$ python3 -q
>>> import numpy as np
>>> from numpy import linalg as LA
>>> np.set_printoptions(suppress=True, linewidth=100)
>>> m1 = np.load("data.npy")
>>> m1
array([[1, 3, 0],
       [3, 9, 0],
       [2, 6, 2],
       [3, 9, 0],
       [3, 9, 1],
       [2, 6, 1]])
>>> [round(float(x), 2) for x in LA.svd(m1, compute_uv=False)[:3]]
[19.03, 1.93, 0.0]
>>> A = np.loadtxt("dump.csv", delimiter=",")
>>> A
array([[ 0.1 ,  0.3 ,  0.5 ,  0.5 ,  0.1 , -0.4 ],
       [-0.57,  0.6 , -1.19, -1.21,  1.63, -0.5 ],
       [ 0.5 ,  1.1 ,  2.1 ,  0.9 ,  0.9 ,  0.4 ],
       [-0.5 ,  0.6 , -1.2 , -1.2 ,  1.6 , -0.5 ],
       [ 0.5 ,  0.7 ,  0.  ,  0.5 ,  1.3 , -0.5 ]])
>>> rng = np.random.default_rng(515314)
>>> B = A + rng.integers(-2, 3, (5, 4)) @ rng.integers(-2, 3, (4, 6))
>>> B.round(2)
array([[ 6.1 ,  2.3 ,  8.5 ,  1.5 , -7.9 , -0.4 ],
       [-0.57, -3.4 ,  0.81,  2.79, -0.37,  2.5 ],
       [-7.5 , -0.9 , -5.9 ,  5.9 ,  5.9 ,  1.4 ],
       [ 3.5 ,  4.6 ,  2.8 , -2.2 , -5.4 , -2.5 ],
       [-3.5 , -5.3 , -2.  ,  5.5 ,  6.3 ,  3.5 ]])
>>> np.round(B - A, 2)
array([[ 6.,  2.,  8.,  1., -8.,  0.],
       [ 0., -4.,  2.,  4., -2.,  3.],
       [-8., -2., -8.,  5.,  5.,  1.],
       [ 4.,  4.,  4., -1., -7., -2.],
       [-4., -6., -2.,  5.,  5.,  4.]])
>>> LA.matrix_rank(B - A, tol=1e-8)
np.int64(4)
>>> np.round(LA.svd(B - A, compute_uv=False), 2) + 0
array([22.2 , 10.14,  5.27,  1.24,  0.  ])
>>> x0 = np.array([-3, -1, -1, -3, 0, 2])
>>> x0 @ A
Traceback (most recent call last):
  File "<python-input-15>", line 1, in <module>
    x0 @ A
    ~~~^~~
ValueError: matmul: Input operand 1 has a mismatch in its core dimension 0, with gufunc signature (n?,k),(k,m?)->(n?,m?) (size 5 is different from 6)
>>> A @ np.eye(6)[0]
array([ 0.1 , -0.57,  0.5 , -0.5 ,  0.5 ])
>>> (A @ x0).argmax()
np.int64(1)
>>> np.round(A @ x0, 2)
array([-3.4 ,  4.93, -6.6 ,  4.7 , -4.7 ])
>>> np.round(np.einsum("ij,j->i", A, x0), 2)
array([-3.4 ,  4.93, -6.6 ,  4.7 , -4.7 ])
>>> LA.cond(A) > 100
np.True_
>>> np.argsort(-LA.norm(A, axis=0).round(6), kind="stable")[:3]
array([4, 2, 3])
>>> LA.norm(A, axis=1).argmax()
np.int64(2)
>>> round(float(LA.norm(A, "nuc")), 2)
8.14
>>> round(float(LA.norm(A[0], 1)), 2), round(LA.norm(A[0], np.inf), 2)
(1.9, np.float64(0.5))
>>> np.round(LA.norm(A, axis=1), 2)
array([0.88, 2.54, 2.77, 2.51, 1.71])
>>> round(float(A[0] @ A[1]), 2)
-0.71
>>> round(LA.norm(A) ** 2 / LA.norm(A, 2) ** 2, 2)
np.float64(1.68)
>>> round(LA.norm(A, 1), 2), np.round(LA.norm(A, np.inf), 2)
(np.float64(5.53), np.float64(5.9))
>>> np.round(LA.norm(A, axis=0), 2)
array([1.04, 1.58, 2.74, 2.05, 2.78, 1.03])
>>> left, sv, VT = LA.svd(A)
>>> sv.round(2)
array([3.79, 2.95, 0.95, 0.42, 0.04])
>>> np.argmax(sv[:-1] / (sv[1:] + 1e-6)) + 1
np.int64(4)
>>> B = left[:, :4] @ np.diag(sv[:4]) @ VT[:4]
>>> np.round(LA.norm(A - B, 2), 2), round(sv[4], 2)
(np.float64(0.04), np.float64(0.04))
>>> B.round(2) + 0
array([[ 0.1 ,  0.3 ,  0.5 ,  0.5 ,  0.1 , -0.4 ],
       [-0.55,  0.61, -1.19, -1.22,  1.62, -0.51],
       [ 0.5 ,  1.1 ,  2.1 ,  0.9 ,  0.9 ,  0.4 ],
       [-0.52,  0.59, -1.2 , -1.19,  1.61, -0.49],
       [ 0.5 ,  0.7 ,  0.  ,  0.5 ,  1.3 , -0.5 ]])
>>> round(float(np.abs(A - B).max()), 2)
0.02
>>> LA.matrix_rank(A, rtol=0.05)
np.int64(4)
>>> LA.matrix_rank(B)
np.int64(4)
>>> K = np.array([[-2.34, -1.19, -0.14, -1.79, 1.11],
...     [0.12, 0.92, -0.14, 2.15, 5.3],
...     [2.97, 1.27, -3.26, -2.21, 0.71],
...     [0.58, -2.95, 4.62, -2.27, 0.27],
...     [0.24, 2.32, -0.45, 1.24, -2.76],
...     [-0.17, 3.39, -1.48, -0.02, 0.62],
...     [1.61, -0.14, 1.96, 1.01, 2.15],
...     [-0.52, -0.21, -0.32, -6.43, 0.61],
...     [1.95, 0.79, -2.71, 2.96, -6.75],
...     [-1.47, 1.95, 3.97, 0.15, -0.55],
...     [-0.15, 4.31, -2.58, -2.25, 1.24]])
>>> K
array([[-2.34, -1.19, -0.14, -1.79,  1.11],
       [ 0.12,  0.92, -0.14,  2.15,  5.3 ],
       [ 2.97,  1.27, -3.26, -2.21,  0.71],
       [ 0.58, -2.95,  4.62, -2.27,  0.27],
       [ 0.24,  2.32, -0.45,  1.24, -2.76],
       [-0.17,  3.39, -1.48, -0.02,  0.62],
       [ 1.61, -0.14,  1.96,  1.01,  2.15],
       [-0.52, -0.21, -0.32, -6.43,  0.61],
       [ 1.95,  0.79, -2.71,  2.96, -6.75],
       [-1.47,  1.95,  3.97,  0.15, -0.55],
       [-0.15,  4.31, -2.58, -2.25,  1.24]])
>>> Z = K[[3, 0]].astype(float)
>>> for _ in range(7):
...     lab = LA.norm(K[:, None] - Z, axis=-1).argmin(axis=1)
...     Z = np.array([K[lab == j].mean(axis=0) for j in range(2)])
... 
>>> lab
array([1, 1, 1, 0, 1, 1, 1, 1, 1, 1, 1])
>>> np.bincount(lab)
array([ 1, 10])
>>> np.abs(Z[1] - Z[0]).argmax()
np.int64(2)
